% python3 -q
>>> import numpy as np
>>> np.set_printoptions(suppress=True, linewidth=100)
>>> A = np.load("layer17.npy")
>>> print(A.round(2))
[[ 0.98 -0.07  0.13 -0.08  0.1   0.07  0.05]
 [-0.07  0.8   0.38 -0.25  0.29  0.2   0.16]
 [ 0.13  0.38  0.28  0.47 -0.55 -0.38 -0.3 ]
 [-0.08 -0.25  0.47  0.7   0.36  0.25  0.19]
 [ 0.1   0.29 -0.55  0.36  0.58 -0.29 -0.23]
 [ 0.07  0.2  -0.38  0.25 -0.29  0.8  -0.16]
 [ 0.05  0.16 -0.3   0.19 -0.23 -0.16  0.88]]
>>> # columns are unit length and at right angles
>>> ev, vecs = np.linalg.eigh(A)
>>> print(np.round(vecs.T @ A @ vecs, 2) + 0)
[[-1.  0.  0.  0.  0.  0.  0.]
 [ 0.  1.  0.  0.  0.  0.  0.]
 [ 0.  0.  1.  0.  0.  0.  0.]
 [ 0.  0.  0.  1.  0.  0.  0.]
 [ 0.  0.  0.  0.  1.  0.  0.]
 [ 0.  0.  0.  0.  0.  1.  0.]
 [ 0.  0.  0.  0.  0.  0.  1.]]
>>> print(np.unique(ev.round(6) + 0, return_counts=True)[1])
[1 6]
>>> print(ev.round(2))
[-1.  1.  1.  1.  1.  1.  1.]
>>> print(np.round(np.linalg.eigvalsh(A @ A), 2))
[1. 1. 1. 1. 1. 1. 1.]
>>> print((ev > 1e-8).sum(), (ev < -1e-8).sum())
6 1
>>> print(np.round(np.linalg.svd(A, compute_uv=False), 2))
[1. 1. 1. 1. 1. 1. 1.]
>>> other = A / np.linalg.norm(A, axis=1, keepdims=True)
>>> cov = other @ other.T
>>> print(np.argwhere(np.triu(np.abs(cov) > 0.95, 1)))
[]
>>> print(cov[1].round(2) + 0)
[0. 1. 0. 0. 0. 0. 0.]
>>> f, r1 = A[2], A[5]
>>> print(f @ f)
1.0
>>> print(np.round(f @ r1, 2))
0.0
>>> p = (f @ r1) / (f @ f) * f
>>> print(np.linalg.matrix_rank(np.outer(f, r1)))
1
>>> print(p.round(2) + 0)
[0. 0. 0. 0. 0. 0. 0.]
>>> print(round((r1 - p) @ f, 2))
0.0
>>> K = np.loadtxt("block13.csv", delimiter=",")
>>> print(K)
[[-4. -2. -4. -4.  0. -4.]
 [-4. -2. -4. -4.  0. -4.]
 [-4. -2. -4. -4.  0. -4.]
 [-8. -4. -8. -8.  0. -8.]
 [-2. -1. -2. -2.  0. -2.]
 [10.  5. 10. 10.  0. 10.]
 [ 8.  4.  8.  8.  0.  8.]]
>>> # rank 1
>>> ev, vecs = np.linalg.eigh(A)
>>> x = np.array([-3, -1, 3, 4, 1, -2, 2])
>>> print(round(x @ A @ x, 2))
41.11
>>> print(np.round(vecs * np.abs(ev) @ vecs.T, 2) + 0)
[[1. 0. 0. 0. 0. 0. 0.]
 [0. 1. 0. 0. 0. 0. 0.]
 [0. 0. 1. 0. 0. 0. 0.]
 [0. 0. 0. 1. 0. 0. 0.]
 [0. 0. 0. 0. 1. 0. 0.]
 [0. 0. 0. 0. 0. 1. 0.]
 [0. 0. 0. 0. 0. 0. 1.]]
>>> Uu, sig, Vt = np.linalg.svd(K)
>>> vecs = Vt[:(sig > 1e-8).sum()]
>>> rng = np.random.default_rng(88714)
>>> x = K[5] + 4 * K[2] + rng.integers(2) * np.eye(6)[5]
>>> print(x)
[-6. -3. -6. -6.  0. -6.]
>>> print(round(np.linalg.norm(x - vecs.T @ vecs @ x), 2))
0.0
>>> other = np.array([[2, -1, -2],
...     [3, 0, -1],
...     [1, 3, -3],
...     [-1, 3, 0],
...     [2, 2, -2],
...     [0, 1, 2]])
>>> print(np.einsum("ij,ij->i", K, K))
[ 68.  68.  68. 272.  17. 425. 272.]
>>> print(np.vstack([K, other.T]).shape)
(10, 6)
>>> print(np.einsum("ij->j", K))
[-4. -2. -4. -4.  0. -4.]
>>> print(np.einsum("ik,kj->ji", K, other))
[[-14. -14. -14. -28.  -7.  35.  28.]
 [-24. -24. -24. -48. -12.  60.  48.]
 [ 14.  14.  14.  28.   7. -35. -28.]]
>>> print(np.einsum("ik,kj->ij", K, other))
[[-14. -24.  14.]
 [-14. -24.  14.]
 [-14. -24.  14.]
 [-28. -48.  28.]
 [ -7. -12.   7.]
 [ 35.  60. -35.]
 [ 28.  48. -28.]]
>>> print(np.linalg.matrix_rank(K @ other))
1
